% python3 -q
>>> import numpy as np
>>> from numpy import linalg as LA
>>> np.set_printoptions(precision=2, suppress=True, linewidth=120, legacy="1.25")
>>> def tidy(a):
...     return np.round(a, 2) + 0
... 
>>> M2 = np.array([[2, -2], [2, 0]])
>>> Z = np.array([[2, 3, 0], [4, 1, 0], [4, 2, 2]])
>>> K = np.kron(M2, Z)
>>> print(K)
[[ 4  6  0 -4 -6  0]
 [ 8  2  0 -8 -2  0]
 [ 8  4  4 -8 -4 -4]
 [ 4  6  0  0  0  0]
 [ 8  2  0  0  0  0]
 [ 8  4  4  0  0  0]]
>>> ang = np.radians(135)
>>> r_ = np.eye(6)
>>> r_[1, 1] = r_[3, 3] = np.cos(ang)
>>> r_[1, 3], r_[3, 1] = -np.sin(ang), np.sin(ang)
>>> print(tidy(r_))
[[ 1.    0.    0.    0.    0.    0.  ]
 [ 0.   -0.71  0.   -0.71  0.    0.  ]
 [ 0.    0.    1.    0.    0.    0.  ]
 [ 0.    0.71  0.   -0.71  0.    0.  ]
 [ 0.    0.    0.    0.    1.    0.  ]
 [ 0.    0.    0.    0.    0.    1.  ]]
>>> M2 = K @ r_.T
>>> print(tidy(LA.svd(K, compute_uv=False)), tidy(LA.svd(M2, compute_uv=False)))
[22.4   8.56  6.47  4.68  2.47  1.79] [22.4   8.56  6.47  4.68  2.47  1.79]
>>> print(tidy(np.abs(M2 - K).max(axis=0)))
[ 0.   10.24  0.   16.49  0.    0.  ]
>>> print(tidy(LA.det(r_)), tidy(np.trace(r_)))
1.0 2.59
>>> print(np.allclose(K @ K.T, M2 @ M2.T))
True
>>> print(np.allclose(LA.norm(K, axis=1), LA.norm(M2, axis=1)))
True
>>> print(tidy(r_ @ r_))
[[ 1.  0.  0.  0.  0.  0.]
 [ 0.  0.  0.  1.  0.  0.]
 [ 0.  0.  1.  0.  0.  0.]
 [ 0. -1.  0.  0.  0.  0.]
 [ 0.  0.  0.  0.  1.  0.]
 [ 0.  0.  0.  0.  0.  1.]]
>>> print(np.flatnonzero(LA.matrix_power((r_ != 0) + (r_.T != 0) + np.eye(6), 6)[1]))
[1 3]
>>> u = np.array([-1, -3, -3])
>>> print(np.convolve(K[4], u))
[ -8 -26 -30  -6   0   0   0   0]
>>> print(np.array([np.convolve(row, u, "same") for row in K]))
[[-18 -30 -14  18  30  18]
 [-26 -30   2  26  30   6]
 [-28 -40 -16  16  40  24]
 [-18 -30 -18   0   0   0]
 [-26 -30  -6   0   0   0]
 [-28 -40 -24 -12   0   0]]
>>> print(K @ K)
[[  0   0   0 -64 -36   0]
 [  0   0   0 -48 -52   0]
 [  0   0   0 -96 -72 -16]
 [ 64  36   0 -64 -36   0]
 [ 48  52   0 -48 -52   0]
 [ 96  72  16 -96 -72 -16]]
>>> print(tidy(np.sort(np.abs(LA.eigvals(K)))))
[ 4.  4.  4.  4. 10. 10.]
>>> print(np.allclose(K, K.T))
False
>>> print(np.allclose(K @ K.T, K.T @ K))
False
>>> print(tidy(LA.det(K)))
25600.0
>>> arr = np.load("dump.npy")
>>> print(arr)
[[-2  1  1]
 [ 0 -3  1]
 [ 0  0  2]]
>>> rng = np.random.default_rng(62136)
>>> lab = rng.permutation(3)
>>> print(lab)
[1 2 0]
>>> M2 = arr[lab][:, lab]
>>> print(np.trace(M2))
-3
>>> print(np.allclose(M2, arr))
False
>>> print(M2)
[[-3  1  0]
 [ 0  2  0]
 [ 1  1 -2]]
>>> Uu, sv, VT = LA.svd(arr, full_matrices=False)
>>> print(tidy(np.cumsum(sv ** 2) / np.sum(sv ** 2)))
[0.55 0.91 1.  ]
>>> print(tidy(np.abs(VT[0])))
[0.18 0.94 0.3 ]
>>> print(tidy(np.sqrt((sv ** 2).sum())), tidy(LA.norm(arr)))
4.47 4.47
>>> print(tidy(Uu.T @ Uu))
[[1. 0. 0.]
 [0. 1. 0.]
 [0. 0. 1.]]
>>> print(np.allclose(Uu * sv @ VT, arr))
True
>>> print(np.abs(Uu[:, 0]).round(6).argmax())
1
>>> print(tidy(Uu.T @ arr @ VT.T))
[[3.32 0.   0.  ]
 [0.   2.67 0.  ]
 [0.   0.   1.35]]
>>> w, evecs = LA.eig(arr)
>>> print(tidy(np.sort(LA.eigvals(arr @ arr))))
[4. 4. 9.]
>>> print(tidy(np.sort(LA.eigvals(arr.T))))
[-3. -2.  2.]
>>> print(tidy(np.sort(LA.eigvals(LA.inv(arr)))))
[-0.5  -0.33  0.5 ]
>>> Q, r_ = LA.qr(arr)
>>> print(Q @ r_)
[[-2.  1.  1.]
 [ 0. -3.  1.]
 [ 0.  0.  2.]]
>>> print(r_)
[[-2.  1.  1.]
 [ 0. -3.  1.]
 [ 0.  0.  2.]]
>>> print(np.allclose(r_.T @ r_, arr.T @ arr))
True
>>> print(np.trace(Q @ Q.T))
3.0
>>> print(np.abs(np.diag(r_)))
[2. 3. 2.]
>>> print((r_ + r_.T) / 2)
[[-2.   0.5  0.5]
 [ 0.5 -3.   0.5]
 [ 0.5  0.5  2. ]]
>>> print(tidy(np.abs(LA.eigvals(r_)).max()))
3.0
>>> print(np.allclose(r_, r_.T))
False
>>> data = np.load("a.npy")
>>> print(data)
[[1 0 0 0]
 [0 1 0 0]
 [0 4 1 0]
 [6 4 2 1]]
>>> # triangular, det is the product of the diagonal
>>> P = np.triu(np.array([[0, -1, -2, 0], [0, -1, -2, -2], [-2, -1, 1, 1], [2, 2, 1, 2]]), 1) + np.eye(4)
>>> M2 = P @ data @ LA.inv(P)
>>> print(P @ data - data @ P)
[[  0.  -8.   0.   0.]
 [-12. -16.  -4.   0.]
 [  6.   4.  10.   8.]
 [  0.   6.  20.   6.]]
>>> print(tidy(np.poly(M2)))
[ 1. -4.  6. -4.  1.]
>>> print(LA.matrix_rank(M2))
4
>>> print(np.trace(M2), np.trace(data))
4.0 4
>>> Uu, sv, VT = LA.svd(data)
>>> print(np.argmax(sv[:-1] / (sv[1:] + 1e-6)) + 1)
2
>>> M2 = Uu[:, :2] @ np.diag(sv[:2]) @ VT[:2]
>>> print(tidy(M2))
[[ 0.95 -0.04  0.15  0.15]
 [-0.04  0.95  0.22  0.  ]
 [ 0.    4.01  0.97  0.03]
 [ 6.01  4.01  1.98  0.98]]
>>> print(LA.matrix_rank(data, rtol=0.05))
2
>>> print(tidy(LA.norm(data - M2) / LA.norm(data)))
0.04
>>> print(data.ravel(order="F"))
[1 0 0 6 0 1 4 4 0 0 1 2 0 0 0 1]
>>> print(data.reshape(-1, 2))
[[1 0]
 [0 0]
 [0 1]
 [0 0]
 [0 4]
 [1 0]
 [6 4]
 [2 1]]
>>> print(data.reshape(2, -1))
[[1 0 0 0 0 1 0 0]
 [0 4 1 0 6 4 2 1]]
>>> blk = data.reshape(4, 2, -1)
>>> print(np.swapaxes(blk, 1, 2)[2])
[[0 1]
 [4 0]]
>>> print(blk.shape)
(4, 2, 2)
>>> M2 = K / LA.norm(K, axis=1, keepdims=True)
>>> C2 = M2 @ M2.T
>>> print(tidy(LA.norm(M2, axis=1)))
[1. 1. 1. 1. 1. 1.]
>>> print(tidy(np.degrees(np.arccos(np.clip(C2[1, 0], -1, 1)))))
42.27
>>> print(tidy(C2))
[[1.   0.74 0.79 0.71 0.52 0.56]
 [0.74 1.   0.89 0.52 0.71 0.63]
 [0.79 0.89 1.   0.56 0.63 0.71]
 [0.71 0.52 0.56 1.   0.74 0.79]
 [0.52 0.71 0.63 0.74 1.   0.89]
 [0.56 0.63 0.71 0.79 0.89 1.  ]]
>>> print((np.abs(C2) > 0.9).astype(int))
[[1 0 0 0 0 0]
 [0 1 0 0 0 0]
 [0 0 1 0 0 0]
 [0 0 0 1 0 0]
 [0 0 0 0 1 0]
 [0 0 0 0 0 1]]
>>> print(np.argwhere(np.triu(np.abs(C2) > 0.95, 1)))
[]
